% ipython --no-banner

In [1]: import numpy as np

In [2]: from numpy import linalg as LA

In [3]: np.set_printoptions(suppress=True, linewidth=140)

In [4]: def tidy(a):
   ...:     return np.round(a, 3) + 0
   ...: 

In [5]: X = np.loadtxt("case5.csv", delimiter=",")

In [6]: X
Out[6]: 
array([[ 0., -2.,  1.,  1.],
       [10., -8., -3.,  5.],
       [-1., -2.,  2.,  1.],
       [13., -8., -5.,  6.]])

In [7]: np.argsort(-LA.norm(X, axis=0).round(6), kind="stable")[:3]
Out[7]: array([0, 1, 3])

In [8]: LA.cond(X) > 100
Out[8]: np.True_

In [9]: round(np.log10(LA.cond(X)))
Out[9]: 2

In [10]: P = np.triu(np.array([[2, -1, 2, -1], [2, -1, -2, 0], [1, 0, -1, 1], [0, 0, 0, 0]]), 1) + np.eye(4)

In [11]: B = P @ X @ LA.inv(P)

In [12]: P @ X - X @ P
Out[12]: 
array([[-25.,  12.,   8., -10.],
       [  2.,  14., -40.,  11.],
       [ 13.,  -9.,  -7.,   3.],
       [  0.,  13., -42.,  18.]])

In [13]: LA.matrix_rank(B)
Out[13]: np.int64(4)

In [14]: u = np.array([2, 0, 1, 0])

In [15]: B = X + np.outer(u, np.eye(4)[0])

In [16]: tidy(LA.det(B) / LA.det(X)), tidy(1 + LA.solve(X, u)[0])
Out[16]: (np.float64(-5.5), np.float64(-5.5))

In [17]: LA.matrix_rank(LA.inv(B) - LA.inv(X), tol=1e-8)
Out[17]: np.int64(1)

In [18]: K = np.loadtxt("w.csv", delimiter=",")

In [19]: tidy(K)
Out[19]: 
array([[1.   , 0.   , 0.   , 0.   , 0.   ],
       [0.333, 0.333, 0.   , 0.   , 0.333],
       [0.   , 0.5  , 0.5  , 0.   , 0.   ],
       [0.5  , 0.   , 0.   , 0.5  , 0.   ],
       [0.333, 0.   , 0.333, 0.   , 0.333]])

In [20]: u = np.array([-3, -2, 4])

In [21]: tidy(np.correlate(K[1], K[0], "full"))
Out[21]: array([0.   , 0.   , 0.   , 0.   , 0.333, 0.333, 0.   , 0.   , 0.333])
